>>> import numpy as np
>>> np.set_printoptions(precision=1, suppress=True, linewidth=120, sign=" ")
>>> rd = lambda a: np.round(a, 1) + 0
>>> M2 = np.array([[1, 4], [0, 1]])
>>> W2 = np.array([[2, -1], [2, -2]])
>>> X = np.kron(M2, W2)
>>> X
array([[ 2, -1,  8, -4],
       [ 2, -2,  8, -8],
       [ 0,  0,  2, -1],
       [ 0,  0,  2, -2]])
>>> np.trace(X)
np.int64(0)
>>> X @ X
array([[  2,   0,  16,   0],
       [  0,   2,   0,  16],
       [  0,   0,   2,   0],
       [  0,   0,   0,   2]])
>>> (X - X.T) / 2
array([[ 0. , -1.5,  4. , -2. ],
       [ 1.5,  0. ,  4. , -4. ],
       [-4. , -4. ,  0. , -1.5],
       [ 2. ,  4. ,  1.5,  0. ]])
>>> np.allclose(X @ X.T, X.T @ X)
False
>>> np.allclose(X, X.T)
False
>>> rd(np.sort(np.abs(np.linalg.eigvals(X))))
array([ 1.4,  1.4,  1.4,  1.4])
>>> ev, V = np.linalg.eig(X)
>>> print(rd(X @ V[:, 0] - ev[0] * V[:, 0]))
[ 0.  0.  0.  0.]
>>> rd(ev)
array([ 1.4, -1.4,  1.4, -1.4])
>>> P = np.triu(np.array([[3, 2, 5, 1], [2, 3, 4, 2], [4, 0, 5, 3], [0, 5, 5, 1]]), 1) + np.eye(4)
>>> M2 = P @ X @ np.linalg.inv(P)
>>> P @ X - X @ P
array([[  4.,  -8.,  22., -47.],
       [  0.,  -4.,  10., -30.],
       [  0.,   0.,   6., -12.],
       [  0.,   0.,   0.,  -6.]])
>>> np.trace(M2), np.trace(X)
(np.float64(0.0), np.int64(0))
>>> M2
array([[   6.,  -17.,   74., -221.],
       [   2.,   -6.,   34., -108.],
       [   0.,    0.,    8.,  -31.],
       [   0.,    0.,    2.,   -8.]])
>>> r0 = np.array([-7, -7, 0, -8])
>>> M2 = X + np.outer(r0, np.eye(4)[0])
>>> np.linalg.matrix_rank(np.linalg.inv(M2) - np.linalg.inv(X), tol=1e-8)
np.int64(1)
>>> M2
array([[-5., -1.,  8., -4.],
       [-5., -2.,  8., -8.],
       [ 0.,  0.,  2., -1.],
       [-8.,  0.,  2., -2.]])
>>> data = np.loadtxt("test9.csv", delimiter=",")
>>> data
array([[ 2.,  0.,  0.],
       [ 0.,  2.,  0.],
       [ 0.,  0.,  2.]])
>>> rd(np.linalg.eigvals(data).sum().real)
np.float64(6.0)
>>> rd(np.linalg.det(data.T))
np.float64(8.0)
>>> print(rd(np.linalg.det(2 * data)), rd(np.linalg.det(data)))
64.0 8.0
>>> print(np.einsum("ii->", data))
6.0
>>> ev, V = np.linalg.eigh(data)
>>> (ev > 1e-8).sum(), (ev < -1e-8).sum()
(np.int64(3), np.int64(0))
>>> x0 = np.ones(3)
>>> for _ in range(6):
...     x0 = data @ x0
...     x0 /= np.linalg.norm(x0)
...     print(round(x0 @ data @ x0, 1))
... 
2.0
2.0
2.0
2.0
2.0
2.0
>>> rd(np.linalg.eigvalsh(data)[-1])
np.float64(2.0)
>>> print(rd(x0))
[ 0.6  0.6  0.6]
>>> mat = np.array([[-3, -2], [3, 4], [2, 3], [-1, 0]])
>>> x0 = np.array([2, 3])
>>> y = mat @ x0
>>> y
array([-12,  18,  13,  -2])
>>> rng = np.random.default_rng(85)
>>> y = y + 0.3 * rng.normal(size=4)
>>> print(rd(y))
[-11.6  17.7  12.7  -2.3]
>>> b, *_ = np.linalg.lstsq(mat, y)
>>> rd(b)
array([ 2. ,  2.9])
>>> rd(mat.T @ (y - mat @ b))
array([ 0.,  0.])
>>> M = np.loadtxt("sample8.csv", delimiter=",")
>>> M
array([[  0.,  12.,   0.,   8.],
       [ 25.,   0.,   3.,  18.],
       [  0.,  19.,   0.,  10.],
       [ 21.,   0.,  15.,   6.],
       [  0.,   1.,   0.,  12.],
       [ 25.,   0.,  39.,   0.],
       [  0.,  27.,   0.,   0.],
       [  0.,  29.,   0.,   0.],
       [ 27.,   0.,  33.,   0.],
       [  0.,  17.,   3.,   0.],
       [  0.,   8.,   0.,  14.],
       [  0.,  40.,   0.,   0.],
       [  7.,   0.,  21.,   0.],
       [ 38.,   0.,  36.,   5.],
       [  0.,  20.,   0.,   0.],
       [  0.,  20.,   0.,   0.],
       [ 34.,   0.,  12.,  19.],
       [  0.,  13.,   0.,   0.],
       [ 51.,   0.,  33.,  18.],
       [  0.,  31.,   0.,   0.],
       [  0.,  43.,   0.,   0.],
       [ 12.,   0.,   6.,   5.],
       [  0.,  19.,   0.,  10.]])
>>> # row 15 repeats row 14
>>> z = M[:, 3] > np.median(M[:, 3])
>>> r0 = M[z].mean(axis=0) - M[~z].mean(axis=0)
>>> rd(r0)
array([ 11.5, -14.6,   1.5,  11.4])
>>> ((M - M.mean(axis=0)) @ r0 > 0).astype(int)
array([ 0,  1,  0,  1,  1,  1,  0,  0,  1,  0,  1,  0,  1,  1,  0,  0,  1,  0,  1,  0,  0,  1,  0])
>>> z.astype(int)
array([ 1,  1,  1,  1,  1,  0,  0,  0,  0,  0,  1,  0,  0,  1,  0,  0,  1,  0,  1,  0,  0,  1,  1])
